>>> import numpy as np
>>> import numpy.linalg as la
>>> np.set_printoptions(precision=3, suppress=True, linewidth=100)
>>> def tidy(a):
...     return np.round(a, 3) + 0
... 
>>> E = np.load("dump.npy")
>>> E
array([[0, 0, 0, 0, 0, 0, 0, 1],
       [0, 0, 0, 0, 0, 0, 0, 0],
       [0, 0, 0, 0, 1, 0, 0, 0],
       [0, 0, 0, 0, 0, 0, 1, 0],
       [0, 0, 1, 0, 0, 0, 0, 0],
       [0, 0, 0, 0, 0, 0, 1, 0],
       [0, 0, 0, 1, 0, 1, 0, 1],
       [1, 0, 0, 0, 0, 0, 1, 0]])
>>> left, sv, Vh = la.svd(E)
>>> vecs = Vh[:(sv > 1e-8).sum()]
>>> rng = np.random.default_rng(36412)
>>> x0 = E[4] + 4 * E[3] + rng.integers(2) * np.eye(8)[1]
>>> x0
array([0., 0., 1., 0., 0., 0., 4., 0.])
>>> tidy(vecs.T @ vecs)
array([[1. , 0. , 0. , 0. , 0. , 0. , 0. , 0. ],
       [0. , 0. , 0. , 0. , 0. , 0. , 0. , 0. ],
       [0. , 0. , 1. , 0. , 0. , 0. , 0. , 0. ],
       [0. , 0. , 0. , 0.5, 0. , 0.5, 0. , 0. ],
       [0. , 0. , 0. , 0. , 1. , 0. , 0. , 0. ],
       [0. , 0. , 0. , 0.5, 0. , 0.5, 0. , 0. ],
       [0. , 0. , 0. , 0. , 0. , 0. , 1. , 0. ],
       [0. , 0. , 0. , 0. , 0. , 0. , 0. , 1. ]])
>>> rank = la.matrix_rank(E)
>>> rank
np.int64(6)
>>> ns = la.svd(E)[2][rank:].T
>>> ns.shape
(8, 2)
>>> tidy(ns @ ns.T)
array([[ 0. ,  0. ,  0. ,  0. ,  0. ,  0. ,  0. ,  0. ],
       [ 0. ,  1. ,  0. ,  0. ,  0. ,  0. ,  0. ,  0. ],
       [ 0. ,  0. ,  0. ,  0. ,  0. ,  0. ,  0. ,  0. ],
       [ 0. ,  0. ,  0. ,  0.5,  0. , -0.5,  0. ,  0. ],
       [ 0. ,  0. ,  0. ,  0. ,  0. ,  0. ,  0. ,  0. ],
       [ 0. ,  0. ,  0. , -0.5,  0. ,  0.5,  0. ,  0. ],
       [ 0. ,  0. ,  0. ,  0. ,  0. ,  0. ,  0. ,  0. ],
       [ 0. ,  0. ,  0. ,  0. ,  0. ,  0. ,  0. ,  0. ]])
>>> [int(la.matrix_rank(E[:i])) for i in range(1, len(E) + 1)]
[1, 1, 2, 3, 4, 4, 5, 6]
>>> la.matrix_rank(E.T @ E), la.matrix_rank(E @ E.T)
(np.int64(6), np.int64(6))
>>> left, sv, Vh = la.svd(E)
>>> np.argmax(sv[:-1] / (sv[1:] + 1e-6)) + 1
np.int64(6)
>>> B = left[:, :6] @ np.diag(sv[:6]) @ Vh[:6]
>>> tidy(B)
array([[0., 0., 0., 0., 0., 0., 0., 1.],
       [0., 0., 0., 0., 0., 0., 0., 0.],
       [0., 0., 0., 0., 1., 0., 0., 0.],
       [0., 0., 0., 0., 0., 0., 1., 0.],
       [0., 0., 1., 0., 0., 0., 0., 0.],
       [0., 0., 0., 0., 0., 0., 1., 0.],
       [0., 0., 0., 1., 0., 1., 0., 1.],
       [1., 0., 0., 0., 0., 0., 1., 0.]])
>>> la.matrix_rank(B)
np.int64(6)
>>> tidy(np.abs(E - B).max())
np.float64(0.0)
>>> la.matrix_rank(E, rtol=0.1)
np.int64(6)
>>> np.argsort(-la.norm(E, axis=0).round(6), kind="stable")[:3]
array([6, 7, 0])
>>> [round(float(la.det(E[:i, :i])), 2) + 0 for i in range(1, 9)]
[0.0, 0.0, 0.0, 0.0, 0.0, 0.0, 0.0, 0.0]
>>> mat = np.load("layer15.npy")
>>> mat
array([[ 0.446,  0.793,  0.749],
       [ 0.   , -0.686,  0.454],
       [-0.291, -0.446, -0.617],
       [ 0.   ,  0.933, -0.753],
       [ 0.139, -0.762,  0.782],
       [-0.254, -0.197, -0.635],
       [ 0.254, -0.641,  0.864],
       [ 0.139,  0.508,  0.139],
       [ 0.291, -0.345,  0.837],
       [ 0.273,  0.641,  0.454],
       [-0.139,  0.159, -0.508],
       [ 0.462,  0.592,  0.854],
       [-0.363, -0.414, -0.766],
       [ 0.04 , -0.778,  0.629],
       [ 0.273,  0.273,  0.647],
       [-0.273, -0.04 , -0.721],
       [ 0.119,  0.119,  0.319],
       [ 0.119, -0.235,  0.493],
       [ 0.08 , -0.961,  0.887],
       [-0.462,  0.273, -0.95 ],
       [-0.197,  0.38 , -0.716],
       [ 0.119, -0.235,  0.493],
       [ 0.254, -0.565,  0.845],
       [ 0.08 , -0.04 ,  0.282],
       [-0.565, -0.845, -0.887],
       [ 0.397,  0.235,  0.851],
       [-0.273, -0.641, -0.454],
       [-0.04 , -0.922,  0.664],
       [-0.565,  0.08 , -0.975],
       [ 0.273,  0.478,  0.558],
       [-0.08 , -0.664,  0.197],
       [-0.119, -0.345, -0.188]])
>>> z = mat[:, 1] > np.median(mat[:, 1])
>>> f = mat[z].mean(axis=0) - mat[~z].mean(axis=0)
>>> ((mat - mat.mean(axis=0)) @ f > 0).astype(int)
array([1, 0, 0, 1, 0, 1, 0, 1, 0, 1, 1, 1, 0, 0, 1, 1, 1, 0, 0, 1, 1, 0, 0, 1, 0, 1, 0, 0, 1, 1, 0,
       0])
>>> (((mat - mat.mean(axis=0)) @ f > 0) == z).mean()
np.float64(1.0)
>>> tidy(f)
array([ 0.063,  0.917, -0.29 ])
>>> G = np.cov(mat, rowvar=False)
>>> tidy(np.polyfit(mat[:, 0], mat[:, 2], 1))
array([2.112, 0.111])
>>> tidy(G)
array([[ 0.079,  0.045,  0.168],
       [ 0.045,  0.292, -0.046],
       [ 0.168, -0.046,  0.449]])
>>> tidy(np.corrcoef(mat[:, 0], mat[:, 2])[0, 1])
np.float64(0.888)
>>> tidy(mat.std(axis=0))
array([0.278, 0.532, 0.66 ])
>>> m1 = np.loadtxt("sample7.csv", delimiter=",")
>>> m1
array([[ 0. ,  0.9,  0.3,  0.1,  1. ,  0.2,  0.6,  1.5],
       [-1.8,  0.2, -0.9, -0.2, -2.8,  0.8,  1. ,  1.6],
       [-0.2, -0.5,  0.4, -0.8, -0.9,  0.2, -0.5, -1.3],
       [-0.2, -0.8,  0.1, -0.1,  1.6, -1.2, -0.4, -0.3],
       [-3.2,  0.3,  0.3, -2. , -0.7,  0.7,  0.2,  0.7],
       [-0.7, -1.5, -0.4,  1.3,  0.3,  0. , -0.8,  1.8],
       [ 1.6,  0.3, -0.5,  1.3,  0.7, -1.8, -0.4,  1.1],
       [ 0.8,  0.8,  0.2, -0.5,  0.9,  1. ,  0.6,  0.4],
       [ 0.2, -1.2,  1.6, -0.3, -0.2, -0.6, -0.3, -1.1],
       [ 0.1,  1. ,  0. ,  0.4,  0.3, -1.2, -0.9, -1.6],
       [ 2.7,  0.6,  0. , -0.9,  0.9,  0.6, -0.5, -0.2],
       [-0.8,  1.1,  0. ,  0.4,  0.4,  0.8,  0.1,  0.8],
       [ 0.8,  0.6,  0.5, -0.3, -0.4, -1.8,  0. , -0.6],
       [ 0. ,  1. ,  0.9,  0.7, -1.9, -0.9,  1.3, -1.5],
       [ 0.9, -0.6, -0.6,  0.5,  0.4, -1.9, -1.7,  0.1],
       [ 0.5, -1.7, -2.4,  0.6,  1.4,  1.9,  0.8,  1.1],
       [ 0.2,  1.3, -1.1, -1.2, -2.7,  0.1,  0.5,  0.3],
       [-0.9, -0.3, -1.4, -0.4, -0.1, -1.5,  1.5, -0.7],
       [ 0.5,  0.2, -0.7, -1.2, -0.1, -0.5,  0. ,  1.3],
       [ 0.2,  1.5, -0.6, -0.7,  0.2,  0.4, -1.6, -0.8],
       [ 0.4,  1.2,  0.7, -0.3,  0.3, -0.4,  0.9,  0. ],
       [ 0.2,  0.7, -0.6,  0.9,  1. ,  0.9, -1. , -1.4],
       [ 0.6, -2.1,  0. ,  4.8,  3. ,  4.2, -0.6, -1.8],
       [ 0.9,  1.1,  1.2, -0.8,  0.9,  1.1, -1.2, -1.2],
       [-1.8, -1.2,  0.3,  0.1, -1. , -1. , -0.5,  0.5],
       [ 1.2,  0.8, -0.3, -1.3, -1.9, -0.1,  0.4, -0.5],
       [ 1.2,  0.4,  0.8, -0.2,  0. ,  0.9, -1.2, -1.5],
       [-1.2,  1. ,  1.1, -0.5, -0.2, -1.2, -1.2, -0.7],
       [ 1.7,  1.9,  0.5, -1.7, -1.7, -0.2,  1.9, -0.4],
       [ 1.5,  0.2,  0.5,  1.5,  0.1, -1.1, -0.5,  0.6],
       [-0.3, -1.9, -0.4, -2.1,  0.4,  1.3, -0.6,  0.9],
       [ 1.4, -0.6,  1.1,  0.1, -0.7,  0.1,  0.2,  0. ]])
>>> blk = np.stack([m1, -3 * m1, m1[::-1]])
>>> la.matrix_rank(blk.reshape(3, -1))
np.int64(2)
>>> tidy(la.norm(blk, axis=(1, 2)))
array([17.576, 52.728, 17.576])
>>> (blk @ m1.T).shape
(3, 32, 32)
>>> tidy(m1.mean(axis=0))
array([ 0.203,  0.147,  0.019, -0.088, -0.047, -0.006, -0.122, -0.091])
>>> np.abs(m1).max()
np.float64(4.8)
>>> np.unravel_index(np.abs(m1).argmax(), m1.shape)
(np.int64(22), np.int64(3))
>>> np.count_nonzero(m1)
np.int64(244)
>>> tidy(la.norm(m1))
np.float64(17.576)
>>> m1.shape
(32, 8)
>>> (la.matrix_power((E != 0) + (E.T != 0) + np.eye(8), 8) > 0).astype(int)
array([[1, 0, 0, 1, 0, 1, 1, 1],
       [0, 1, 0, 0, 0, 0, 0, 0],
       [0, 0, 1, 0, 1, 0, 0, 0],
       [1, 0, 0, 1, 0, 1, 1, 1],
       [0, 0, 1, 0, 1, 0, 0, 0],
       [1, 0, 0, 1, 0, 1, 1, 1],
       [1, 0, 0, 1, 0, 1, 1, 1],
       [1, 0, 0, 1, 0, 1, 1, 1]])
>>> tidy(la.det(E))
np.float64(0.0)
>>> E @ E
array([[1, 0, 0, 0, 0, 0, 1, 0],
       [0, 0, 0, 0, 0, 0, 0, 0],
       [0, 0, 1, 0, 0, 0, 0, 0],
       [0, 0, 0, 1, 0, 1, 0, 1],
       [0, 0, 0, 0, 1, 0, 0, 0],
       [0, 0, 0, 1, 0, 1, 0, 1],
       [1, 0, 0, 0, 0, 0, 3, 0],
       [0, 0, 0, 1, 0, 1, 0, 2]])
>>> np.flatnonzero(la.matrix_power((E != 0) + (E.T != 0) + np.eye(8), 8)[1])
array([1])
>>> tidy(np.sort(la.eigvals(E).real))
array([-1.848, -1.   , -0.765,  0.   ,  0.   ,  0.765,  1.   ,  1.848])
>>> evals, vecs = la.eigh(E)
>>> x0 = np.array([6, 6, 5, 4, 0, 5, 0, 9])
>>> np.abs(E).sum(axis=1).max(), tidy(np.abs(evals).max())
(np.int64(3), np.float64(1.848))
>>> tidy(la.eigvalsh(E[1:, 1:]))
array([-1.732, -1.   ,  0.   ,  0.   ,  0.   ,  1.   ,  1.732])
>>> M = np.load("w.npy")
>>> M
array([[ 3.5  , -1.706, -1.612],
       [ 0.636, -2.426, -2.091],
       [-0.75 , -2.277, -3.837],
       [-1.461,  0.015,  1.098],
       [-2.607,  0.876,  1.731],
       [ 0.441, -1.095, -2.684],
       [ 0.182, -2.592, -1.533],
       [-4.098,  1.685,  1.559],
       [-0.097, -2.884, -4.48 ],
       [ 3.451, -3.005, -1.771],
       [-2.95 ,  1.159,  1.495],
       [ 4.543, -1.06 , -1.227],
       [ 1.171, -2.563, -3.92 ],
       [-1.571, -2.699, -3.543],
       [-2.089, -1.298,  1.491],
       [-2.681,  0.54 ,  2.532],
       [ 2.595, -3.217, -1.804],
       [-1.693,  2.121,  0.364],
       [-0.594, -2.591, -1.426],
       [-1.915,  1.046,  0.803],
       [ 2.968, -1.809, -1.797],
       [ 1.883, -3.124, -0.33 ],
       [ 1.027, -1.71 , -2.23 ],
       [-1.775, -1.428, -0.111],
       [ 0.3  , -3.417, -2.775],
       [-1.104, -1.995, -2.787],
       [ 2.729, -1.771, -3.338],
       [ 2.922, -2.32 , -4.207],
       [-2.947,  0.467,  3.234],
       [ 0.034, -3.206, -1.436],
       [ 2.854, -1.792, -0.732],
       [-0.226, -2.104, -1.421]])
>>> def softmax(z):
...     e = np.exp(z - z.max(axis=-1, keepdims=True))
...     return e / e.sum(axis=-1, keepdims=True)
... 
>>> tidy(softmax(M[30]))
array([0.964, 0.009, 0.027])
>>> tidy(softmax(10 * M[30]))
array([1., 0., 0.])
>>> tidy(softmax(M[30] + -3))
array([0.964, 0.009, 0.027])
>>> att = M @ M.T / np.sqrt(3)
>>> tidy(softmax(att)[30] @ M)
array([ 3.337, -2.277, -2.157])
>>> E @ E
array([[1, 0, 0, 0, 0, 0, 1, 0],
       [0, 0, 0, 0, 0, 0, 0, 0],
       [0, 0, 1, 0, 0, 0, 0, 0],
       [0, 0, 0, 1, 0, 1, 0, 1],
       [0, 0, 0, 0, 1, 0, 0, 0],
       [0, 0, 0, 1, 0, 1, 0, 1],
       [1, 0, 0, 0, 0, 0, 3, 0],
       [0, 0, 0, 1, 0, 1, 0, 2]])
>>> np.trace(E @ E @ E) // 6
np.int64(0)
>>> E.sum(axis=0)
array([1, 0, 1, 1, 1, 1, 3, 2])
>>> Lm = np.diag(E.sum(axis=1)) - E
>>> Lm @ np.ones(8)
array([0., 0., 0., 0., 0., 0., 0., 0.])
>>> Lm
array([[ 1,  0,  0,  0,  0,  0,  0, -1],
       [ 0,  0,  0,  0,  0,  0,  0,  0],
       [ 0,  0,  1,  0, -1,  0,  0,  0],
       [ 0,  0,  0,  1,  0,  0, -1,  0],
       [ 0,  0, -1,  0,  1,  0,  0,  0],
       [ 0,  0,  0,  0,  0,  1, -1,  0],
       [ 0,  0,  0, -1,  0, -1,  3, -1],
       [-1,  0,  0,  0,  0,  0, -1,  2]])
>>> left, sv, Vh = la.svd(Lm)
>>> vecs = Vh[:(sv > 1e-8).sum()]
>>> x0 = Lm[4] + -2 * Lm[5] + rng.integers(2) * np.eye(8)[3]
>>> x0
array([ 0.,  0., -1.,  0.,  1., -2.,  2.,  0.])
>>> tidy(la.norm(x0 - vecs.T @ vecs @ x0))
np.float64(0.0)
>>> tidy(np.diag(vecs.T @ vecs))
array([0.8, 0. , 0.5, 0.8, 0.5, 0.8, 0.8, 0.8])
>>> np.allclose(vecs.T @ vecs @ x0, x0)
True
>>> la.matrix_rank(np.vstack([Lm, x0]))
np.int64(5)
>>> B = M / np.sqrt((M ** 2).mean(axis=1, keepdims=True))
>>> la.matrix_rank(M - M.mean(axis=1, keepdims=True))
np.int64(2)
>>> tidy(la.norm(B, axis=1))
array([1.732, 1.732, 1.732, 1.732, 1.732, 1.732, 1.732, 1.732, 1.732, 1.732, 1.732, 1.732, 1.732,
       1.732, 1.732, 1.732, 1.732, 1.732, 1.732, 1.732, 1.732, 1.732, 1.732, 1.732, 1.732, 1.732,
       1.732, 1.732, 1.732, 1.732, 1.732, 1.732])
>>> cen = M - M.mean(axis=0)
>>> left, sv, Vh = la.svd(cen, full_matrices=False)
>>> tidy(cen.mean(axis=0))
array([0., 0., 0.])
>>> tidy((sv ** 2).sum() ** 2 / (sv ** 4).sum())
np.float64(1.636)
>>> tidy(sv ** 2 / (sv ** 2).sum())
array([0.759, 0.176, 0.065])
>>> np.abs(left[:, 0]).argmax()
np.int64(7)
>>> la.matrix_rank(cen)
np.int64(3)
>>> X = np.load("case14.npy")
>>> X
array([[ 0.,  0.,  0.,  0.,  0.,  0., -5.,  1.,  0.],
       [ 0.,  0.,  0.,  0.,  0.,  0.,  3.,  4.,  3.],
       [ 0.,  0.,  0.,  0.,  0.,  0.,  0., -4.,  4.],
       [ 0.,  0.,  0.,  0.,  0.,  0., -1.,  2.,  5.],
       [ 0.,  0.,  0.,  0.,  0.,  0.,  1., -4.,  0.],
       [ 0.,  0.,  0.,  0.,  0.,  0., -3., -3., -2.],
       [-5.,  3.,  0., -1.,  1., -3.,  0.,  0.,  0.],
       [ 1.,  4., -4.,  2., -4., -3.,  0.,  0.,  0.],
       [ 0.,  3.,  4.,  5.,  0., -2.,  0.,  0.,  0.]])
>>> evals, vecs = la.eigh(X)
>>> (evals > 1e-8).sum(), (evals < -1e-8).sum()
(np.int64(3), np.int64(3))
>>> tidy(vecs.T @ X @ vecs)
array([[-8.764,  0.   ,  0.   ,  0.   ,  0.   ,  0.   ,  0.   ,  0.   ,  0.   ],
       [ 0.   , -6.777,  0.   ,  0.   ,  0.   ,  0.   ,  0.   ,  0.   ,  0.   ],
       [ 0.   ,  0.   , -6.185,  0.   ,  0.   ,  0.   ,  0.   ,  0.   ,  0.   ],
       [ 0.   ,  0.   ,  0.   ,  0.   ,  0.   ,  0.   ,  0.   ,  0.   ,  0.   ],
       [ 0.   ,  0.   ,  0.   ,  0.   ,  0.   ,  0.   ,  0.   ,  0.   ,  0.   ],
       [ 0.   ,  0.   ,  0.   ,  0.   ,  0.   ,  0.   ,  0.   ,  0.   ,  0.   ],
       [ 0.   ,  0.   ,  0.   ,  0.   ,  0.   ,  0.   ,  6.185,  0.   ,  0.   ],
       [ 0.   ,  0.   ,  0.   ,  0.   ,  0.   ,  0.   ,  0.   ,  6.777,  0.   ],
       [ 0.   ,  0.   ,  0.   ,  0.   ,  0.   ,  0.   ,  0.   ,  0.   ,  8.764]])
>>> tidy(vecs @ np.diag(evals) @ vecs.T)
array([[ 0.,  0.,  0.,  0.,  0.,  0., -5.,  1.,  0.],
       [ 0.,  0.,  0.,  0.,  0.,  0.,  3.,  4.,  3.],
       [ 0.,  0.,  0.,  0.,  0.,  0.,  0., -4.,  4.],
       [ 0.,  0.,  0.,  0.,  0.,  0., -1.,  2.,  5.],
       [ 0.,  0.,  0.,  0.,  0.,  0.,  1., -4.,  0.],
       [ 0.,  0.,  0.,  0.,  0.,  0., -3., -3., -2.],
       [-5.,  3.,  0., -1.,  1., -3.,  0.,  0.,  0.],
       [ 1.,  4., -4.,  2., -4., -3.,  0.,  0.,  0.],
       [ 0.,  3.,  4.,  5.,  0., -2.,  0.,  0.,  0.]])
>>> tidy(evals.sum()), np.trace(X)
(np.float64(0.0), np.float64(0.0))
>>> tidy(la.svd(X, compute_uv=False))
array([8.764, 8.764, 6.777, 6.777, 6.185, 6.185, 0.   , 0.   , 0.   ])
>>> tidy(la.eigvalsh(X + 2 * np.eye(9)))
array([-6.764, -4.777, -4.185,  2.   ,  2.   ,  2.   ,  8.185,  8.777, 10.764])
